% python3 -q
>>> import numpy as np
>>> np.set_printoptions(precision=2, suppress=True, linewidth=120, legacy="1.25")
>>> E = np.array([[2, -1, 0, 0, 0, 0],
...     [-2, -4, 0, 0, 0, 0],
...     [2, 2, 0, 0, 0, 0],
...     [0, 0, 2, -1, 0, 0],
...     [0, 0, -2, -4, 0, 0],
...     [0, 0, 2, 2, 0, 0],
...     [0, 0, 0, 0, 2, -1],
...     [0, 0, 0, 0, -2, -4],
...     [0, 0, 0, 0, 2, 2]])
>>> A2 = np.c_[E[:, :5] @ np.array([[1, -4, 1, -1, -7],
...     [-5, 3, 3, 8, 5],
...     [1, 0, 5, -6, 4],
...     [3, -7, -2, 9, 1],
...     [-8, -5, 0, 6, -5]]), np.array([1, 2, 0, 2, 1, 2, 1, 2, 0])]
>>> print(A2)
[[  7 -11  -1 -10 -19   1]
 [ 18  -4 -14 -30  -6   2]
 [ -8  -2   8  14  -4   0]
 [ -1   7  12 -21   7   2]
 [-14  28  -2 -24 -12   1]
 [  8 -14   6   6  10   2]
 [-16 -10   0  12 -10   1]
 [ 16  10   0 -12  10   2]
 [-16 -10   0  12 -10   0]]
>>> print(np.linalg.matrix_rank(A2))
6
>>> print(np.linalg.norm(np.linalg.qr(E)[0].T @ A2, axis=0) ** 2 / ((A2 ** 2).sum(axis=0) + 1e-12))
[1.   1.   1.   1.   1.   0.84]
>>> hat = A2 @ np.linalg.solve(A2.T @ A2, A2.T)
>>> print(np.diag(hat))
[0.9  0.78 0.38 0.93 0.83 0.54 0.58 0.72 0.35]
>>> print(hat @ A2[:, 0])
[  7.  18.  -8.  -1. -14.   8. -16.  16. -16.]
>>> x0 = np.array([2, -2, 0, 2, -2, 2])
>>> y = E @ x0
>>> print(np.round(np.linalg.pinv(E) @ E, 2) + 0)
[[1. 0. 0. 0. 0. 0.]
 [0. 1. 0. 0. 0. 0.]
 [0. 0. 1. 0. 0. 0.]
 [0. 0. 0. 1. 0. 0.]
 [0. 0. 0. 0. 1. 0.]
 [0. 0. 0. 0. 0. 1.]]
>>> rng = np.random.default_rng(14581)
>>> y = y + 0.02 * rng.normal(size=9)
>>> print(y)
[ 6.    4.02  0.01 -2.01 -7.99  4.03 -5.99 -4.04  0.02]
>>> beta, *_ = np.linalg.lstsq(E, y)
>>> print([round(float(np.linalg.norm(np.linalg.solve(E.T @ E + lam * np.eye(6), E.T @ y))), 2) for lam in (0, 1, 10, 100)])
[4.47, 3.89, 2.0, 0.46]
>>> print(np.round(E.T @ (y - E @ beta), 2) + 0)
[0. 0. 0. 0. 0. 0.]
>>> data = np.loadtxt("out13.csv", delimiter=",")
>>> print(data)
[[ 1.  5.  0.  0.  0.  0.  0.  0.  0.]
 [ 5. -1.  5.  0.  0.  0.  0.  0.  0.]
 [ 0.  5.  1.  5.  0.  0.  0.  0.  0.]
 [ 0.  0.  5.  2.  5.  0.  0.  0.  0.]
 [ 0.  0.  0.  5. -1.  5.  0.  0.  0.]
 [ 0.  0.  0.  0.  5.  1.  5.  0.  0.]
 [ 0.  0.  0.  0.  0.  5. -1.  5.  0.]
 [ 0.  0.  0.  0.  0.  0.  5. -2.  5.]
 [ 0.  0.  0.  0.  0.  0.  0.  5.  0.]]
>>> print(np.argsort(-np.linalg.norm(data, axis=0).round(6), kind="stable")[:3])
[3 7 1]
>>> print(np.linalg.matrix_rank(data, rtol=0.1))
8
>>> print(np.linalg.cond(data) > 100)
True
>>> print([round(float(x), 2) for x in np.linalg.svd(data, compute_uv=False)[:3]])
[9.95, 9.75, 8.26]
>>> print(np.abs(np.linalg.svd(data)[2][-1]))
[0.47 0.09 0.49 0.18 0.42 0.09 0.4  0.01 0.4 ]
>>> idx = rng.permutation(9)
>>> A2 = data[:, idx] * rng.choice([-1, 1], 9)
>>> print(A2)
[[-0.  0. -0. -0.  0.  5. -0. -0. -1.]
 [-0.  0. -0. -0.  0. -1. -5. -0. -5.]
 [-0.  5. -0. -0.  0.  5. -1. -0. -0.]
 [-5.  2. -0. -0.  0.  0. -5. -0. -0.]
 [ 1.  5. -0. -5.  0.  0. -0. -0. -0.]
 [-5.  0. -0. -1.  5.  0. -0. -0. -0.]
 [-0.  0. -5. -5. -1.  0. -0. -0. -0.]
 [-0.  0.  2. -0.  5.  0. -0. -5. -0.]
 [-0.  0. -5. -0.  0.  0. -0. -0. -0.]]
>>> left, _, vt = np.linalg.svd(data.T @ A2)
>>> print(np.round(left @ vt, 2) + 0)
[[ 0.  0.  0.  0.  0.  0.  0.  0. -1.]
 [ 0.  0.  0.  0.  0.  1.  0.  0.  0.]
 [ 0.  0.  0.  0.  0.  0. -1.  0.  0.]
 [ 0.  1.  0.  0.  0.  0.  0.  0.  0.]
 [-1.  0.  0.  0.  0.  0.  0.  0.  0.]
 [ 0.  0.  0. -1.  0.  0.  0.  0.  0.]
 [ 0.  0.  0.  0.  1.  0.  0.  0.  0.]
 [ 0.  0. -1.  0.  0.  0.  0.  0.  0.]
 [ 0.  0.  0.  0.  0.  0.  0. -1.  0.]]
>>> ev, evecs = np.linalg.eigh(data)
>>> x0 = np.array([0, 0, -2, -2, 1, 2, 1, -1, 0])
>>> print(round(x0 @ data @ x0 / (x0 @ x0), 2), np.round(ev[0], 2), np.round(ev[-1], 2))
4.13 -9.75 9.95
>>> print(np.abs(data).sum(axis=1).max(), np.round(np.abs(ev).max(), 2))
12.0 9.95
>>> print(x0 @ data @ x0)
62.0
>>> print((np.sign(evecs[:, -1].round(6)) == np.sign(evecs[0, -1].round(6))).astype(int))
[1 1 1 1 1 1 1 1 1]
>>> f = np.array([0, 0, 0, 2, 3, 1, 1, 2, 2])
>>> A2 = data + np.outer(f, np.eye(9)[4])
>>> print(np.linalg.matrix_rank(A2 - data))
1
>>> print(np.linalg.matrix_rank(np.linalg.inv(A2) - np.linalg.inv(data), tol=1e-8))
1
>>> mat = np.loadtxt("w.csv", delimiter=",")
>>> print(mat)
[[-0.8  0.6 -0.5  0.9 -0.4]
 [-1.4 -0.8  0.6  1.7 -0.9]
 [ 0.2  2.  -1.4  1.2 -0.8]
 [ 0.4 -1.  -0.6 -0.5 -1.5]
 [ 0.6  1.4  1.1  0.8  0.1]
 [ 0.6 -0.3 -1.6 -0.3 -0.6]
 [-0.6  1.1  1.   2.3  1.7]
 [-0.7 -0.1  1.1  0.7  1.5]
 [ 0.3 -0.6  1.7  1.   1.5]
 [-1.2 -0.5 -0.1  0.  -0.4]
 [-1.1  0.3 -1.4 -0.5  0.4]
 [-0.7  0.6 -1.3 -0.9 -1. ]
 [-1.2  1.   0.3  1.2  0.4]
 [ 0.7  0.8  0.  -1.1  1.5]
 [-0.3  0.3 -0.5  0.2  2.1]
 [-2.2  0.   0.  -0.7  0.8]
 [ 3.5  1.  -2.5  2.5 -1. ]
 [ 0.  -0.1  0.7 -2.   0.1]
 [-0.6 -1.2  0.2 -1.2 -1.3]
 [-0.9 -0.3 -0.8 -0.1 -0.5]
 [-0.6  0.   1.  -0.4  1. ]
 [-0.9 -1.5 -0.4 -0.7 -0.2]
 [ 1.  -0.6 -1.2 -0.4 -0.2]
 [ 0.6  0.  -0.1  2.  -0.7]
 [ 0.5 -2.6  1.5 -0.1  1.1]]
>>> Xs = mat - mat.mean(axis=0)
>>> left, sigma, vt = np.linalg.svd(Xs, full_matrices=False)
>>> print(sigma)
[7.15 6.26 4.78 4.32 2.79]
>>> print(np.abs(vt[-1]))
[0.19 0.48 0.64 0.27 0.51]
>>> print(np.linalg.matrix_rank(Xs))
5
>>> print(round((sigma ** 2).sum() ** 2 / (sigma ** 4).sum(), 2))
3.83
>>> print(sigma ** 2 / (sigma ** 2).sum())
[0.37 0.28 0.16 0.13 0.06]
>>> print(np.searchsorted(np.cumsum(sigma ** 2) / (sigma ** 2).sum(), 0.9) + 1)
4
>>> left, sigma, vt = np.linalg.svd(E, full_matrices=False)
>>> print(np.round(left.T @ E @ vt.T, 2) + 0)
[[5.24 0.   0.   0.   0.   0.  ]
 [0.   5.24 0.   0.   0.   0.  ]
 [0.   0.   5.24 0.   0.   0.  ]
 [0.   0.   0.   2.35 0.   0.  ]
 [0.   0.   0.   0.   2.35 0.  ]
 [0.   0.   0.   0.   0.   2.35]]
>>> x0 = np.array([5, 5, 2, 2, 5])
>>> y = mat @ x0
>>> print(np.round(np.linalg.pinv(mat) @ mat, 2) + 0)
[[1. 0. 0. 0. 0.]
 [0. 1. 0. 0. 0.]
 [0. 0. 1. 0. 0.]
 [0. 0. 0. 1. 0.]
 [0. 0. 0. 0. 1.]]
>>> print(np.linalg.solve(mat.T @ mat, mat.T @ y))
[5. 5. 2. 2. 5.]
>>> print(np.linalg.lstsq(mat, y)[0])
[5. 5. 2. 2. 5.]
>>> y = y + 0.05 * rng.normal(size=25)
>>> print(y)
[ -2.12 -10.91   6.57 -12.71  14.27  -5.31  17.58   7.14  11.42 -10.73  -5.79  -9.93   4.    12.74   9.82  -8.42  17.46
  -2.52 -17.53 -10.32   3.14 -15.04  -2.15   3.44  -2.21]
>>> beta, *_ = np.linalg.lstsq(mat, y)
>>> print(np.round(np.linalg.norm(y - mat @ beta), 2))
0.27
>>> print(beta)
[5.   4.98 2.   2.01 4.99]
>>> print(beta.round())
[5. 5. 2. 2. 5.]
>>> def softmax(z):
...     e = np.exp(z - z.max(axis=-1, keepdims=True))
...     return e / e.sum(axis=-1, keepdims=True)
... 
>>> print(np.round(softmax(10 * mat[12]), 2) + 0)
[0.   0.12 0.   0.88 0.  ]
>>> S = mat @ mat.T / np.sqrt(5)
>>> print(softmax(S).round(6).argmax(axis=1))
[ 2  1 16  3  6 16  6  6  8  1 10 11  6 13 14 15 16 17 18 11  7 21 16 16 24]
>>> print(softmax(S)[12] @ mat)
[-0.58  0.5   0.27  1.01  0.56]
>>> A2 = np.c_[mat[:, :2] @ np.array([[-8, 7], [-3, 6]]), np.array([-2, 1, -2, -1, 0, 2, 0, -1, -1, -1, 1, 1, -1, 1, 1, -1, -1, 1, 1, 2, -2, 1, 2, 1, 2])]
>>> print(A2)
[[  4.6  -2.   -2. ]
 [ 13.6 -14.6   1. ]
 [ -7.6  13.4  -2. ]
 [ -0.2  -3.2  -1. ]
 [ -9.   12.6   0. ]
 [ -3.9   2.4   2. ]
 [  1.5   2.4   0. ]
 [  5.9  -5.5  -1. ]
 [ -0.6  -1.5  -1. ]
 [ 11.1 -11.4  -1. ]
 [  7.9  -5.9   1. ]
 [  3.8  -1.3   1. ]
 [  6.6  -2.4  -1. ]
 [ -8.    9.7   1. ]
 [  1.5  -0.3   1. ]
 [ 17.6 -15.4  -1. ]
 [-31.   30.5  -1. ]
 [  0.3  -0.6   1. ]
 [  8.4 -11.4   1. ]
 [  8.1  -8.1   2. ]
 [  4.8  -4.2  -2. ]
 [ 11.7 -15.3   1. ]
 [ -6.2   3.4   2. ]
 [ -4.8   4.2   1. ]
 [  3.8 -12.1   2. ]]
>>> print(np.round(np.linalg.norm(A2 - mat @ np.linalg.lstsq(mat, A2)[0], axis=0), 2) + 0)
[0.   0.   5.51]
>>> print(np.linalg.matrix_rank(np.c_[mat, A2]))
6
>>> f = np.array([3, -1, 3, 1])
>>> J = -1 * np.eye(4) + np.outer(f, f)
>>> print(J)
[[ 8. -3.  9.  3.]
 [-3.  0. -3. -1.]
 [ 9. -3.  8.  3.]
 [ 3. -1.  3.  0.]]
>>> O = J.astype(float).copy()
>>> for j in range(4):
...     O[:, j] -= O[:, :j] @ (O[:, :j].T @ O[:, j])
...     O[:, j] /= np.linalg.norm(O[:, j])
... 
>>> print(np.round(O.T @ O, 2) + 0)
[[1. 0. 0. 0.]
 [0. 1. 0. 0.]
 [0. 0. 1. 0.]
 [0. 0. 0. 1.]]
>>> left, sigma, vt = np.linalg.svd(J)
>>> print(np.argmax(sigma[:-1] / (sigma[1:] + 1e-6)) + 1)
1
>>> print(sigma)
[19.  1.  1.  1.]
>>> A2 = left[:, :1] @ np.diag(sigma[:1]) @ vt[:1]
>>> print(round(np.abs(J - A2).max(), 2))
0.95
>>> feats = np.loadtxt("data.csv", delimiter=",")
>>> print(feats)
[[ 7.  6. 12.]
 [ 7.  6. 12.]
 [ 8.  7. 13.]
 [ 0. -1.  5.]
 [ 8.  7. 13.]
 [ 6.  5. 11.]
 [ 7.  6. 12.]
 [ 1.  0.  6.]
 [ 2.  1.  7.]]
>>> # null space of dimension 1
>>> print(np.count_nonzero(feats))
25
>>> print(feats.shape)
(9, 3)
>>> print(np.unravel_index(np.abs(feats).argmax(), feats.shape))
(2, 2)
>>> print(round(np.linalg.norm(feats), 2))
39.37
>>> print(np.argsort(-np.linalg.norm(feats, axis=0).round(6), kind="stable")[:3])
[2 0 1]
>>> print(np.round(np.linalg.norm(feats, 2) / np.linalg.norm(feats), 2))
0.99
>>> left, sigma, vt = np.linalg.svd(feats)
>>> print(sigma.round(2) + 0)
[38.99  5.45  0.  ]
>>> print(np.argmax(sigma[:-1] / (sigma[1:] + 1e-6)) + 1)
2
>>> A2 = left[:, :2] @ np.diag(sigma[:2]) @ vt[:2]
>>> print(round(float(np.linalg.norm(feats - A2, 2)), 2), np.round(sigma[2], 2))
0.0 0.0
>>> print(np.linalg.matrix_rank(feats, rtol=0.05))
2
>>> print(round(float(np.abs(feats - A2).max()), 2))
0.0
>>> M = np.load("test1.npy")
>>> print(M)
[[ 0. -2.  4. -2.]
 [ 0. -2.  4. -2.]
 [ 0. -4.  8. -4.]
 [ 0. -4.  8. -4.]]
>>> x0 = np.array([4, 4, 4, 5])
>>> print(np.sign((M @ x0).round(6)))
[-1. -1. -1. -1.]
>>> print((M @ x0).argmax())
0
>>> print(np.einsum("ij,j->i", M, x0))
[-2. -2. -4. -4.]
>>> print((M * x0).sum(axis=1))
[-2. -2. -4. -4.]
>>> print(np.linalg.norm(M @ x0) <= np.linalg.norm(M, 2) * np.linalg.norm(x0) + 1e-9)
True
